$ python -q
>>> import numpy as np
>>> np.set_printoptions(precision=1, suppress=True, linewidth=160)
>>> def rd(a):
...     return np.round(a, 1) + 0
... 
>>> E = np.array([[9, 5, 4], [1, -15, 8], [5, -1, -11]])
>>> E
array([[  9,   5,   4],
       [  1, -15,   8],
       [  5,  -1, -11]])
>>> r0, r1 = E[0], E[2]
>>> r0 @ r0
np.int64(122)
>>> pr = (r0 @ r1) / (r0 @ r0) * r0
>>> rd((r1 - pr) @ r0)
np.float64(0.0)
>>> rd(r1 - pr)
array([  5.3,  -0.8, -10.9])
>>> mat = np.array([[1, 5, 3, -2, -1, -1, 1, 4],
...     [4, -1, -1, -2, 3, -1, -4, 2],
...     [5, 3, 2, 4, 3, 5, -2, 2],
...     [5, 4, 1, 2, -4, -3, -1, -4],
...     [4, 0, -3, -4, -2, 0, 5, -5],
...     [-4, -2, 4, 2, 4, 1, 4, 3],
...     [3, 2, -2, 4, 0, 4, -4, 3],
...     [-3, 3, -1, 5, -4, -1, -3, 4]])
>>> rd(np.linalg.det(mat))
np.float64(293188.0)
>>> np.allclose(mat, mat.T)
False
>>> rd(np.abs(np.linalg.eigvals(mat)).max())
np.float64(9.6)
>>> (mat - mat.T) / 2
array([[ 0. ,  0.5, -1. , -3.5, -2.5,  1.5, -1. ,  3.5],
       [-0.5,  0. , -2. , -3. ,  1.5,  0.5, -3. , -0.5],
       [ 1. ,  2. ,  0. ,  1.5,  3. ,  0.5,  0. ,  1.5],
       [ 3.5,  3. , -1.5,  0. ,  0. , -2.5, -2.5, -4.5],
       [ 2.5, -1.5, -3. ,  0. ,  0. , -2. ,  2.5, -0.5],
       [-1.5, -0.5, -0.5,  2.5,  2. ,  0. ,  0. ,  2. ],
       [ 1. ,  3. ,  0. ,  2.5, -2.5,  0. ,  0. ,  3. ],
       [-3.5,  0.5, -1.5,  4.5,  0.5, -2. , -3. ,  0. ]])
>>> r0 = np.array([-3, -1, 1])
>>> np.array([np.convolve(row, r0, "same") for row in mat])
array([[-16, -13,   8,   8,   2,  -3, -14,  -3],
       [ -1,   8,   6,  -8,  -2,  16,  -3,  -6],
       [-14,  -4, -11, -11, -14,   4,   1,  -4],
       [-17,  -2,  -3,  11,  15,   2,  10,   3],
       [ -4,  13,  15,   7,  -2, -17,  10,  10],
       [ 10, -14, -12, -10,  -5,  -9, -12,   1],
       [ -9,   7,  -8,  -6,  -8,   8,  -1,  -7],
       [ -6,  -3, -11,   6,  12,   6, -10,  -7]])
>>> np.polyval(r0, mat[5])
array([-43,  -9, -51, -13, -51,  -3, -51, -29])
>>> x = np.array([0, -2, 0, -2, 1, 2, 0, 0])
>>> (mat * x).sum(axis=1)
array([ -9,   7,  -1, -22,   6,   6,  -4, -22])
>>> mat @ x
array([ -9,   7,  -1, -22,   6,   6,  -4, -22])
>>> mat @ (2 * x)
array([-18,  14,  -2, -44,  12,  12,  -8, -44])
>>> np.einsum("ij,j->i", mat, x)
array([ -9,   7,  -1, -22,   6,   6,  -4, -22])
>>> M2 = np.array([[-1, -2, 0, -2], [0, 2, 1, 3], [-1, 0, 0, -3], [3, 0, -2, 1]])
>>> W0 = M2 + M2.T
>>> W0
array([[-2, -2, -1,  1],
       [-2,  4,  1,  3],
       [-1,  1,  0, -5],
       [ 1,  3, -5,  2]])
>>> rng = np.random.default_rng(86790)
>>> idx = rng.permutation(4)
>>> idx
array([3, 1, 2, 0])
>>> M2 = W0[idx][:, idx]
>>> np.allclose(M2, W0)
False
>>> np.trace(M2)
np.int64(4)
>>> M2
array([[ 2,  3, -5,  1],
       [ 3,  4,  1, -2],
       [-5,  1,  0, -1],
       [ 1, -2, -1, -2]])
>>> r0 = np.array([0, -2, 0])
>>> np.convolve(W0[1], r0)
array([ 0,  4, -8, -2, -6,  0])
>>> np.correlate(W0[1], W0[3], "full")
array([ -4,  18, -24,  11,  -8,  10,   3])
>>> np.polyval(r0, W0[1])
array([ 4, -8, -2, -6])
>>> np.cross(W0[1, :3], W0[3, :3])
array([-23,  -9, -10])
>>> np.array([np.convolve(row, r0, "same") for row in W0])
array([[ 4,  4,  2, -2],
       [ 4, -8, -2, -6],
       [ 2, -2,  0, 10],
       [-2, -6, 10, -4]])
